% python3 -q
>>> import numpy as np
>>> import numpy.linalg as la
>>> np.set_printoptions(precision=2, suppress=True, linewidth=100)
>>> def tidy(a):
...     return np.round(a, 2) + 0
... 
>>> M = np.load("w.npy")
>>> print(tidy(M))
[[-0.87 -0.33 -0.06 -0.65 -0.58 -0.52 -0.19 -0.01  0.35  1.04 -0.1   1.15]
 [-0.33  0.55 -0.93  0.38  0.44 -0.36  0.99 -0.48  0.38 -0.66 -0.36 -0.69]
 [-0.06 -0.93 -0.71 -0.15  0.58  0.97 -0.39 -0.59  0.23 -0.78 -0.39  0.32]
 [-0.65  0.38 -0.15  0.75 -0.13 -0.19 -0.46  0.86  0.27 -0.79  0.09  0.25]
 [-0.58  0.44  0.58 -0.13  0.66  0.17 -0.2   0.36  0.32 -0.79 -0.92 -0.12]
 [-0.52 -0.36  0.97 -0.19  0.17  0.42  0.23  0.66 -0.1  -0.6   0.38 -0.34]
 [-0.19  0.99 -0.39 -0.46 -0.2   0.23 -0.41  0.1  -0.67 -0.27  0.74  0.62]
 [-0.01 -0.48 -0.59  0.86  0.36  0.66  0.1  -0.54 -0.19 -0.04  1.16 -0.6 ]
 [ 0.35  0.38  0.23  0.27  0.32 -0.1  -0.67 -0.19  1.78 -0.62  0.53 -0.27]
 [ 1.04 -0.66 -0.78 -0.79 -0.79 -0.6  -0.27 -0.04 -0.62 -0.64  0.14 -0.32]
 [-0.1  -0.36 -0.39  0.09 -0.92  0.38  0.74  1.16  0.53  0.14 -0.1   0.4 ]
 [ 1.15 -0.69  0.32  0.25 -0.12 -0.34  0.62 -0.6  -0.27 -0.32  0.4   0.11]]
>>> print(tidy(la.norm(M[3], 1)), tidy(la.norm(M[3], np.inf)))
4.97 0.86
>>> print(la.norm(M, axis=1).argmax())
8
>>> print(tidy(la.norm(M, "nuc")))
21.0
>>> print(tidy(la.norm(M, axis=1)))
[2.12 2.04 2.02 1.71 1.76 1.65 1.76 1.98 2.22 2.17 1.91 1.79]
>>> print(tidy(M[3] @ M[9]))
-0.81
>>> print(tidy(la.norm(M, axis=0)))
[2.12 2.04 2.02 1.71 1.76 1.65 1.76 1.98 2.22 2.17 1.91 1.79]
>>> print([round(float(x), 2) for x in la.svd(M, compute_uv=False)[:3]])
[3.0, 3.0, 2.0]
>>> ev, vecs = la.eigh(M)
>>> vec = np.array([2, 0, 1, 1, 2, 2, 2, 0, 0, 2, 1, 2])
>>> print(tidy(la.eigvalsh(M[1:, 1:])))
[-2.57 -2.   -2.   -1.62 -0.09  0.92  1.    1.51  2.    2.    2.73]
>>> print((np.sign(vecs[:, -1].round(6)) == np.sign(vecs[0, -1].round(6))).astype(int))
[1 0 0 0 0 0 1 0 0 1 1 1]
>>> print(la.lstsq(M[:-1].T, M[-1])[2])
11
>>> print(np.unique(M.round(6), axis=0).shape)
(12, 12)
>>> w1 = np.array([[-5, -1, -9, -8, -2, -5],
...     [1, 3, -1, -9, -6, 7],
...     [8, -7, -9, 7, 5, -7],
...     [-5, -8, -5, 6, -1, -9],
...     [-7, 8, -5, -2, 3, -7],
...     [-8, 3, 8, -7, -4, 6],
...     [-8, 2, 4, 0, -4, -5],
...     [-9, -4, 1, -8, 7, 6],
...     [-7, 4, -2, 9, 2, 3],
...     [6, -7, 0, -2, 2, -4],
...     [9, 0, -3, 3, 3, 4],
...     [-7, -3, -4, 8, 2, -9]])
>>> beta = np.array([-2, 2, -1, 0, 1, 3])
>>> H = np.maximum(M @ w1 + beta, 0)
>>> print((H > 0).astype(int))
[[1 0 1 1 1 0]
 [0 1 1 0 0 1]
 [0 1 1 1 0 1]
 [0 0 0 1 1 1]
 [0 1 0 0 1 1]
 [0 1 1 1 1 1]
 [1 1 1 0 0 1]
 [1 1 1 1 0 1]
 [0 1 0 1 1 1]
 [1 1 1 0 0 1]
 [0 0 1 0 1 1]
 [0 0 0 1 0 0]]
>>> print(la.matrix_rank(H))
6
>>> print(tidy((H > 0).mean(axis=0)))
[0.33 0.67 0.67 0.58 0.5  0.83]
>>> basis = np.array([[6, -8, 4],
...     [-2, -9, 2],
...     [-5, -8, 9],
...     [-3, 2, -7],
...     [-2, -3, -6],
...     [2, 2, -3]])
>>> print(w1 @ basis)
[[  35  101  -20]
 [  58  -13   79]
 [  62   56 -121]
 [ -23  149  -90]
 [ -47   -3  -40]
 [ -53  -17  101]
 [ -74   16   47]
 [ -29   75  -39]
 [ -65   54 -122]
 [  44   -3   24]
 [  62  -43  -42]
 [ -62  107 -111]]
>>> data = np.load("m.npy")
>>> print(tidy(data))
[[-0.3  -0.06  0.19  0.59 -0.24 -0.11  0.15 -0.47]
 [ 0.3  -0.61  0.16  0.09 -0.28  0.02  0.58  0.19]
 [ 0.45 -0.32 -0.29  0.13  0.    0.17 -0.3  -0.08]
 [-0.24 -0.12  0.41 -0.46 -0.15 -0.05  0.04 -0.12]
 [ 0.24  0.01  0.71  0.25 -0.06  0.23 -0.51  0.07]
 [ 0.42  0.29  0.05 -0.04 -0.36 -0.46 -0.04  0.37]
 [ 0.18 -0.16 -0.32 -0.06 -0.33 -0.14 -0.31 -0.51]
 [ 0.27  0.26  0.15 -0.46 -0.28  0.31  0.2  -0.43]
 [ 0.21  0.01  0.21 -0.03  0.34 -0.72  0.06 -0.3 ]
 [ 0.21  0.58 -0.07  0.36 -0.11  0.16  0.32 -0.06]
 [-0.36  0.03 -0.1  -0.01 -0.63 -0.19 -0.21  0.21]]
>>> vec = np.array([0, 1, -2, -2, 2, -1, 2, 0])
>>> target = data @ vec
>>> print(tidy(target))
[-1.7  -0.53 -0.79 -0.19 -3.27 -0.06 -0.54  0.43  1.15  0.27 -1.25]
>>> rng = np.random.default_rng(9261)
>>> target = target + 0.02 * rng.normal(size=11)
>>> print(tidy(target))
[-1.7  -0.51 -0.79 -0.19 -3.26 -0.07 -0.52  0.4   1.17  0.27 -1.28]
>>> beta, *_ = la.lstsq(data, target)
>>> print(tidy(la.norm(target - data @ beta)))
0.03
>>> print(tidy(data.T @ (target - data @ beta)))
[0. 0. 0. 0. 0. 0. 0. 0.]
>>> print(tidy(beta))
[ 0.01  0.98 -1.99 -1.98  2.02 -1.01  2.   -0.01]
>>> print(beta.round())
[ 0.  1. -2. -2.  2. -1.  2. -0.]
>>> print([round(float(la.norm(la.solve(data.T @ data + lam * np.eye(8), data.T @ target))), 2) for lam in (0, 1, 10, 100)])
[4.24, 2.12, 0.39, 0.04]
>>> vec = np.array([-3, -2, -3, 0, -1, 3, 1, 2])
>>> target = data @ vec
>>> beta, lr = np.zeros(8), 1 / la.norm(data, 2) ** 2
>>> for i in range(25):
...     beta -= lr * data.T @ (data @ beta - target)
...     if i % 5 == 0: print(i, round(la.norm(data @ beta - target), 2))
... 
0 0.0
5 0.0
10 0.0
15 0.0
20 0.0
>>> print(tidy(beta))
[-3. -2. -3.  0. -1.  3.  1.  2.]
>>> out = data / np.sqrt((data ** 2).mean(axis=1, keepdims=True))
>>> print(tidy(data - data.mean(axis=1, keepdims=True)))
[[-0.27 -0.03  0.22  0.63 -0.21 -0.08  0.18 -0.44]
 [ 0.24 -0.67  0.1   0.04 -0.33 -0.04  0.52  0.13]
 [ 0.48 -0.29 -0.26  0.16  0.03  0.2  -0.27 -0.05]
 [-0.15 -0.03  0.5  -0.37 -0.06  0.03  0.12 -0.03]
 [ 0.12 -0.11  0.59  0.13 -0.17  0.11 -0.62 -0.05]
 [ 0.39  0.26  0.02 -0.07 -0.39 -0.49 -0.07  0.34]
 [ 0.39  0.04 -0.11  0.15 -0.12  0.06 -0.1  -0.3 ]
 [ 0.27  0.26  0.14 -0.47 -0.28  0.31  0.2  -0.43]
 [ 0.24  0.04  0.24  0.    0.36 -0.69  0.08 -0.27]
 [ 0.04  0.4  -0.25  0.18 -0.29 -0.01  0.15 -0.23]
 [-0.2   0.19  0.06  0.15 -0.47 -0.03 -0.05  0.37]]
>>> print(la.matrix_rank(out) == la.matrix_rank(data))
True
>>> print(la.matrix_rank(data - data.mean(axis=1, keepdims=True)))
7
>>> P = data @ la.solve(data.T @ data, data.T)
>>> print(np.allclose(P @ P, P))
True
>>> print(la.matrix_rank(np.eye(11) - P))
3
>>> print(tidy(P))
[[ 0.8   0.1  -0.12 -0.01  0.09 -0.2   0.15 -0.08  0.11  0.18  0.12]
 [ 0.1   0.94  0.11  0.06 -0.06  0.09 -0.09  0.02 -0.05 -0.06 -0.05]
 [-0.12  0.11  0.53 -0.26  0.12 -0.01  0.33 -0.04 -0.09 -0.08 -0.13]
 [-0.01  0.06 -0.26  0.49  0.09 -0.06 -0.02  0.26  0.07 -0.28  0.12]
 [ 0.09 -0.06  0.12  0.09  0.94  0.09 -0.09  0.01 -0.04 -0.03 -0.05]
 [-0.2   0.09 -0.01 -0.06  0.09  0.74  0.02  0.01  0.2   0.17  0.25]
 [ 0.15 -0.09  0.33 -0.02 -0.09  0.02  0.65  0.19  0.1  -0.11  0.15]
 [-0.08  0.02 -0.04  0.26  0.01  0.01  0.19  0.78 -0.07  0.2  -0.12]
 [ 0.11 -0.05 -0.09  0.07 -0.04  0.2   0.1  -0.07  0.81 -0.09 -0.25]
 [ 0.18 -0.06 -0.08 -0.28 -0.03  0.17 -0.11  0.2  -0.09  0.65 -0.09]
 [ 0.12 -0.05 -0.13  0.12 -0.05  0.25  0.15 -0.12 -0.25 -0.09  0.67]]
>>> print(tidy(np.diag(P)))
[0.8  0.94 0.53 0.49 0.94 0.74 0.65 0.78 0.81 0.65 0.67]
>>> q, vecs = la.qr(data[:, :2])[0], la.qr(data[:, 2:])[0]
>>> sigma = la.svd(q.T @ vecs, compute_uv=False)
>>> print((sigma > 0.9).sum())
0
>>> print(tidy(sigma))
[0. 0.]
>>> print(tidy(np.degrees(np.arccos(sigma.clip(0, 1)))))
[90. 90.]
>>> print(tidy(la.norm(q @ q.T - vecs @ vecs.T, 2)))
1.0
>>> K = np.loadtxt("sample10.csv", delimiter=",")
>>> print(K)
[[40. 20. 33. 21. 22. 30. 30. 24. 25. 14. 32. 26. 30. 23. 36. 27.]
 [20. 30. 24. 24. 18. 34. 28. 20. 21. 31. 25. 26. 22. 27. 33. 15.]
 [33. 24. 51. 29. 31. 36. 40. 38. 27. 34. 39. 25. 33. 27. 44. 33.]
 [21. 24. 29. 33. 17. 33. 31. 20. 20. 27. 27. 22. 24. 30. 39. 16.]
 [22. 18. 31. 17. 44. 34. 34. 24. 21. 26. 32. 27. 33. 20. 38. 36.]
 [30. 34. 36. 33. 34. 58. 42. 27. 30. 32. 46. 39. 40. 42. 45. 37.]
 [30. 28. 40. 31. 34. 42. 55. 23. 21. 32. 29. 27. 39. 32. 36. 33.]
 [24. 20. 38. 20. 24. 27. 23. 39. 17. 30. 32. 20. 25. 21. 37. 28.]
 [25. 21. 27. 20. 21. 30. 21. 17. 37. 24. 34. 28. 22. 24. 41. 18.]
 [14. 31. 34. 27. 26. 32. 32. 30. 24. 50. 27. 26. 23. 28. 46. 21.]
 [32. 25. 39. 27. 32. 46. 29. 32. 34. 27. 58. 29. 43. 35. 50. 34.]
 [26. 26. 25. 22. 27. 39. 27. 20. 28. 26. 29. 39. 23. 29. 44. 30.]
 [30. 22. 33. 24. 33. 40. 39. 25. 22. 23. 43. 23. 47. 33. 38. 36.]
 [23. 27. 27. 30. 20. 42. 32. 21. 24. 28. 35. 29. 33. 39. 42. 28.]
 [36. 33. 44. 39. 38. 45. 36. 37. 41. 46. 50. 44. 38. 42. 80. 39.]
 [27. 15. 33. 16. 36. 37. 33. 28. 18. 21. 34. 30. 36. 28. 39. 50.]]
>>> blk = np.stack([K, -1 * K, K[::-1]])
>>> print(la.matrix_rank(blk.reshape(3, -1)))
2
>>> print(tidy(la.det(blk)))
[0. 0. 0.]
>>> print((blk @ K.T).shape)
(3, 16, 16)
>>> def softmax(z):
...     e = np.exp(z - z.max(axis=-1, keepdims=True))
...     return e / e.sum(axis=-1, keepdims=True)
... 
>>> print(tidy(softmax(K).sum(axis=1)))
[1. 1. 1. 1. 1. 1. 1. 1. 1. 1. 1. 1. 1. 1. 1. 1.]
>>> S = K @ K.T / np.sqrt(16)
>>> print(softmax(S).round(6).argmax(axis=1))
[14 14 14 14 14 14 14 14 14 14 14 14 14 14 14 14]
>>> print(softmax(S)[7] @ K)
[36. 33. 44. 39. 38. 45. 36. 37. 41. 46. 50. 44. 38. 42. 80. 39.]
